% python3 -q
>>> import numpy as np
>>> np.set_printoptions(precision=2, suppress=True, linewidth=100)
>>> E = np.load("test12.npy")
>>> print(E)
[[ -0.01  -0.06  -0.1   -0.09]
 [  4.97 -10.07  -5.04  -5.  ]
 [  1.01  -1.95  -1.13  -0.93]]
>>> # row 1 dominates
>>> Uu, sig, VT = np.linalg.svd(E)
>>> print(sig)
[13.54  0.15  0.09]
>>> out = Uu[:, :1] @ np.diag(sig[:1]) @ VT[:1]
>>> print(round(np.linalg.norm(E - out) / np.linalg.norm(E), 2))
0.01
>>> print(np.linalg.matrix_rank(out))
1
>>> cent = np.array([[0.9, -0.4, -1.3]])
>>> rng = np.random.default_rng(78925)
>>> data = np.array([[-6],
...     [7],
...     [-4],
...     [-4],
...     [-5],
...     [8],
...     [8],
...     [4],
...     [6],
...     [2],
...     [3],
...     [-4],
...     [-8],
...     [3],
...     [6],
...     [4],
...     [-4],
...     [8]]) @ cent + 0.3 * rng.normal(size=(18, 3))
>>> print(data)
[[ -5.13   2.32   7.9 ]
 [  6.29  -2.85  -9.26]
 [ -3.74   1.67   5.08]
 [ -3.92   1.42   5.89]
 [ -4.47   2.18   6.61]
 [  7.04  -3.43 -10.8 ]
 [  7.05  -3.38 -10.36]
 [  3.87  -1.91  -5.39]
 [  4.83  -2.74  -7.68]
 [  2.55  -0.09  -2.61]
 [  2.81  -1.42  -3.88]
 [ -3.61   2.02   4.64]
 [ -7.02   3.06  10.07]
 [  2.5   -1.4   -4.15]
 [  5.09  -2.03  -7.39]
 [  4.09  -1.5   -4.7 ]
 [ -3.42   1.5    4.6 ]
 [  6.72  -3.39 -10.49]]
>>> cen = (data - data.mean(axis=0)) / data.std(axis=0)
>>> print(cen.std(axis=0))
[1. 1. 1.]
>>> b = np.linalg.lstsq(np.delete(cen, 2, axis=1), cen[:, 2])[0]
>>> print(np.round(1 - np.var(cen[:, 2] - np.delete(cen, 2, axis=1) @ b), 2))
1.0
>>> print(np.abs(b).argmax())
0
>>> X = np.load("arr.npy")
>>> print(X)
[[-2.7  0.  -9. ]
 [ 9.   1.3  2. ]
 [-3.   0.  -8.7]]
>>> print(round(float(np.linalg.norm(data, 2)), 2))
38.23
>>> print(round(np.linalg.norm(data, 1), 2), round(np.linalg.norm(data, np.inf), 2))
121.49 21.27
>>> print(round(np.linalg.norm(data) ** 2 / np.linalg.norm(data, 2) ** 2, 2))
1.0
>>> print(np.linalg.norm(data, axis=1).argmax())
5
>>> print(round(float(np.linalg.norm(data[10] - data[9])), 2))
1.86
>>> print(round(np.linalg.norm(data[10], 1), 2), round(float(np.linalg.norm(data[10], np.inf)), 2))
8.1 3.88
>>> out = np.array([[3, -6], [-7, -1]])
>>> cent = np.kron(out, X)
>>> print(cent.shape)
(6, 6)
>>> print(round(float(np.linalg.norm(cent, 2)), 2), round(np.linalg.norm(out, 2) * np.linalg.norm(X, 2), 2))
113.31 113.31
>>> vec = np.array([3, -1, 4])
>>> y = X @ vec
>>> b, lr = np.zeros(3), 1 / np.linalg.norm(X, 2) ** 2
>>> for i in range(4):
...     b -= lr * X.T @ (X @ b - y)
...     if i % 1 == 0: print(i, round(np.linalg.norm(X @ b - y), 2))
... 
0 0.93
1 0.68
2 0.5
3 0.37
>>> print(b)
[2.77 0.23 4.09]
>>> print(np.round(np.linalg.cond(X), 2))
332.55
